$ python -q
>>> import numpy as np
>>> from numpy import linalg as LA
>>> np.set_printoptions(precision=1, suppress=True, linewidth=140)
>>> data = np.loadtxt("m.csv", delimiter=",")
>>> print(data)
[[ 1.  8.  7.  3.]
 [ 3.  6.  6.  1.]
 [ 9.  9.  8.  9.]
 [ 6.  2.  7.  5.]
 [16. 38. 37.  8.]]
>>> # row 4 is much longer than the rest
>>> M2 = np.c_[data[:, :1] @ np.array([[-1]]), np.array([1, -4, 3, 3, -2])]
>>> print(M2)
[[ -1.   1.]
 [ -3.  -4.]
 [ -9.   3.]
 [ -6.   3.]
 [-16.  -2.]]
>>> print(LA.matrix_rank(np.c_[data, M2]))
5
>>> print(np.round(LA.lstsq(data, M2[:, 0])[0], 1) + 0)
[-1.  0.  0.  0.]
>>> print(LA.norm(LA.qr(data)[0].T @ M2, axis=0) ** 2 / ((M2 ** 2).sum(axis=0) + 1e-12))
[1.  0.7]
>>> W0 = np.loadtxt("dump.csv", delimiter=",")
>>> print(W0)
[[  0.   1.   3. -11. -17.]
 [ -1.   0.   4.   6.  14.]
 [ -3.  -4.   0.  -3.  -6.]
 [ 11.  -6.   3.   0.  -8.]
 [ 17. -14.   6.   8.   0.]]
>>> ang = np.radians(90)
>>> R = np.eye(5)
>>> R[4, 4] = R[0, 0] = np.cos(ang)
>>> R[4, 0], R[0, 4] = -np.sin(ang), np.sin(ang)
>>> print(R.round(1) + 0)
[[ 0.  0.  0.  0.  1.]
 [ 0.  1.  0.  0.  0.]
 [ 0.  0.  1.  0.  0.]
 [ 0.  0.  0.  1.  0.]
 [-1.  0.  0.  0.  0.]]
>>> M2 = W0 @ R.T
>>> print(np.allclose(W0 @ W0.T, M2 @ M2.T))
True
>>> print(np.round(LA.det(R), 1), np.trace(R))
1.0 3.0
>>> print(np.round(W0 @ LA.pinv(W0) @ W0, 1) + 0)
[[  0.   1.   3. -11. -17.]
 [ -1.   0.   4.   6.  14.]
 [ -3.  -4.   0.  -3.  -6.]
 [ 11.  -6.   3.   0.  -8.]
 [ 17. -14.   6.   8.   0.]]
>>> rng = np.random.default_rng(1005)
>>> lab = rng.permutation(4)
>>> M2 = data[:, lab] * rng.choice([-1, 1], 4)
>>> print(M2)
[[  3.  -1.  -8.   7.]
 [  1.  -3.  -6.   6.]
 [  9.  -9.  -9.   8.]
 [  5.  -6.  -2.   7.]
 [  8. -16. -38.  37.]]
>>> U, _, VT = LA.svd(data.T @ M2)
>>> print(lab)
[3 0 1 2]
>>> U, sigma, VT = LA.svd(W0)
>>> print(sigma.round(1) + 0)
[27.3 27.3  5.5  5.5  0. ]
>>> print(np.argmax(sigma[:-1] / (sigma[1:] + 1e-6)) + 1)
4
>>> M2 = U[:, :4] @ np.diag(sigma[:4]) @ VT[:4]
>>> print(M2.round(1) + 0)
[[  0.   1.   3. -11. -17.]
 [ -1.   0.   4.   6.  14.]
 [ -3.  -4.   0.  -3.  -6.]
 [ 11.  -6.   3.   0.  -8.]
 [ 17. -14.   6.   8.   0.]]
>>> print(LA.matrix_rank(W0, rtol=0.05))
4
>>> print(LA.matrix_rank(M2))
4
>>> print(round(LA.norm(W0 - M2) / LA.norm(W0), 1))
0.0
>>> print(round(LA.norm(W0 - M2, 2), 1), round(sigma[4], 1))
0.0 0.0
